$ ipython --no-banner

In [1]: import numpy as np

In [2]: import numpy.linalg as la

In [3]: np.set_printoptions(suppress=True, linewidth=140)

In [4]: M = np.load("sample6.npy")

In [5]: print(M)
[[  0   2  -1  -2  -2  -1]
 [ -1   1  -1  -4   0  -1]
 [  0   3   1  -5   0   0]
 [  2   1  -1  -5   2  -1]
 [  4  -1  -3  -3   0   0]
 [  3  -1  -4  -5  -2   2]
 [  3  -2  -4  -3  -1   4]
 [  1  -2  -4  -5  -1   6]
 [ -1   0  -5  -4  -3   5]
 [  1  -1  -6  -4  -5   6]
 [  3   0  -6  -2  -5   8]
 [  3  -2  -4   0  -5   9]
 [  4  -1  -3  -1  -6   8]
 [  3  -1  -1   0  -8   8]
 [  3   1  -1  -1  -9   9]
 [  2   0  -1  -3 -10   7]
 [  4   2  -3  -4  -8   9]
 [  2   0  -5  -5  -6  11]]

In [6]: dist = la.norm(M[:, None] - M[None], axis=-1)

In [7]: np.flatnonzero(dist[6] < dist.mean() / 2)
Out[7]: array([5, 6, 7])

In [8]: print(np.round(la.norm(M - M.mean(axis=0), axis=1), 1))
[7.2 8.  8.4 8.8 6.6 4.3 3.9 4.3 3.9 3.9 4.8 5.8 4.8 6.5 7.3 6.8 6.5 7. ]

In [9]: (dist + 1e9 * np.eye(18)).round(6).argmin(axis=1)
Out[9]: array([ 1,  0,  1,  1,  5,  6,  5,  6,  9,  8,  9, 12, 11, 14, 13, 14, 14, 10])

In [10]: dist.shape
Out[10]: (18, 18)

In [11]: dist.mean(axis=1).argmax()
Out[11]: np.int64(3)

In [12]: r0 = np.array([-1, -1, 3])

In [13]: np.correlate(M[5], M[17], "full")
Out[13]: array([ 33, -29, -53, -41,  33,  85,  21,  -8, -20,  -4,   4])

In [14]: np.polyval(r0, M[5])
Out[14]: array([ -9,   3,  -9, -17,   1,  -3])

In [15]: np.array([np.convolve(row, r0, "same") for row in M])
Out[15]: 
array([[ -2,  -1,   9,   1,  -3,  -5],
       [  0,  -3,   8,   1, -11,   1],
       [ -3,  -4,  13,   8, -15,   0],
       [ -3,   6,   9,   0, -16,   7],
       [ -3,  16,   3,  -6,  -9,   0],
       [ -2,  14,   6,  -5, -15,  -8],
       [ -1,  15,   1,  -8, -12,  -7],
       [  1,   9,   3,  -6, -20,  -9],
       [  1,   2,   9,  -8, -14, -14],
       [  0,  10,   7,  -9, -13, -21],
       [ -3,  15,   8, -11,  -9, -23],
       [ -1,  15,  -2,  -7,  -4, -24],
       [ -3,  16,   1,  -2,  -5, -26],
       [ -2,  11,  -2,   5,   0, -32],
       [ -4,   9,   5,   7,  -3, -36],
       [ -2,   7,   4,  10,  -6, -37],
       [ -6,  13,  13,   3, -13, -33],
       [ -2,  11,  10,  -4, -20, -29]])

In [16]: np.cross(M[5, :3], M[17, :3])
Out[16]: array([5, 7, 2])

In [17]: x0 = np.array([-4, 2, -4, 5, 3, 4])

In [18]: target = M @ x0

In [19]: np.round(la.solve(M.T @ M, M.T @ target), 1)
Out[19]: array([-4.,  2., -4.,  5.,  3.,  4.])

In [20]: np.round(la.lstsq(M, target)[0], 1)
Out[20]: array([-4.,  2., -4.,  5.,  3.,  4.])

In [21]: np.round(la.pinv(M) @ M, 1) + 0
Out[21]: 
array([[1., 0., 0., 0., 0., 0.],
       [0., 1., 0., 0., 0., 0.],
       [0., 0., 1., 0., 0., 0.],
       [0., 0., 0., 1., 0., 0.],
       [0., 0., 0., 0., 1., 0.],
       [0., 0., 0., 0., 0., 1.]])

In [22]: rng = np.random.default_rng(93)

In [23]: target = target + 0.1 * rng.normal(size=18)

In [24]: print(target.round(1))
[-11.9 -14.1 -22.9 -24.9 -20.9 -21.1  -2.1   4.1  15.    7.1  19.2  21.1   2.9  -2.1  -1.9 -20.9  -7.9  13. ]

In [25]: coef, *_ = la.lstsq(M, target)

In [26]: coef.round(1)
Out[26]: array([-4.,  2., -4.,  5.,  3.,  4.])

In [27]: round(float(la.norm(target - M @ coef)), 1)
Out[27]: 0.3

In [28]: np.round(M.T @ (target - M @ coef), 1) + 0
Out[28]: array([0., 0., 0., 0., 0., 0.])

In [29]: lab = M[:, 0] > np.median(M[:, 0])

In [30]: r0 = M[lab].mean(axis=0) - M[~lab].mean(axis=0)

In [31]: print(round((((M - M.mean(axis=0)) @ r0 > 0) == lab).mean(), 1))
0.7

In [32]: np.argsort(-np.abs(r0).round(6), kind="stable")
Out[32]: array([5, 0, 4, 3, 1, 2])

In [33]: feats = np.load("run9.npy")

In [34]: feats
Out[34]: 
array([[ 45,  27,  12,  37, -47, -15,  17],
       [ 27,  27,  -4,  36, -31, -22,   9],
       [ 12,  -4,  48,   0, -28,  -8, -12],
       [ 37,  36,   0,  67, -49, -41, -18],
       [-47, -31, -28, -49,  61,  31,  -1],
       [-15, -22,  -8, -41,  31,  35,  20],
       [ 17,   9, -12, -18,  -1,  20,  59]])

In [35]: vals, V = la.eigh(feats)

In [36]: x0 = np.array([1, -1, 0, 1, 4, 4, 2])

In [37]: print(x0 @ feats @ x0)
2323

In [38]: print(round(x0 @ feats @ x0 / (x0 @ x0), 1), round(float(vals[0]), 1), round(float(vals[-1]), 1))
59.6 -0.0 192.7

In [39]: np.round(V * np.abs(vals) @ V.T, 1) + 0
Out[39]: 
array([[ 45.,  27.,  12.,  37., -47., -15.,  17.],
       [ 27.,  27.,  -4.,  36., -31., -22.,   9.],
       [ 12.,  -4.,  48.,   0., -28.,  -8., -12.],
       [ 37.,  36.,   0.,  67., -49., -41., -18.],
       [-47., -31., -28., -49.,  61.,  31.,  -1.],
       [-15., -22.,  -8., -41.,  31.,  35.,  20.],
       [ 17.,   9., -12., -18.,  -1.,  20.,  59.]])

In [40]: [round(float(x), 1) for x in la.svd(feats, compute_uv=False)[:3]]
Out[40]: [192.7, 80.2, 58.5]

In [41]: np.argsort(-la.norm(feats, axis=0).round(6), kind="stable")[:3]
Out[41]: array([3, 4, 0])

In [42]: x0 = np.array([3, 2, 0, 3, 1, 2, 1])

In [43]: np.sign((feats @ x0).round(6))
Out[43]: array([ 1,  1, -1,  1, -1, -1,  1])

In [44]: np.einsum("ij,j->i", feats, x0)
Out[44]: array([ 240,  177,  -28,  235, -228,  -91,  113])

In [45]: (feats @ x0).argmax()
Out[45]: np.int64(0)

In [46]: feats * x0
Out[46]: 
array([[ 135,   54,    0,  111,  -47,  -30,   17],
       [  81,   54,    0,  108,  -31,  -44,    9],
       [  36,   -8,    0,    0,  -28,  -16,  -12],
       [ 111,   72,    0,  201,  -49,  -82,  -18],
       [-141,  -62,    0, -147,   61,   62,   -1],
       [ -45,  -44,    0, -123,   31,   70,   20],
       [  51,   18,    0,  -54,   -1,   40,   59]])

In [47]: feats @ (2 * x0)
Out[47]: array([ 480,  354,  -56,  470, -456, -182,  226])
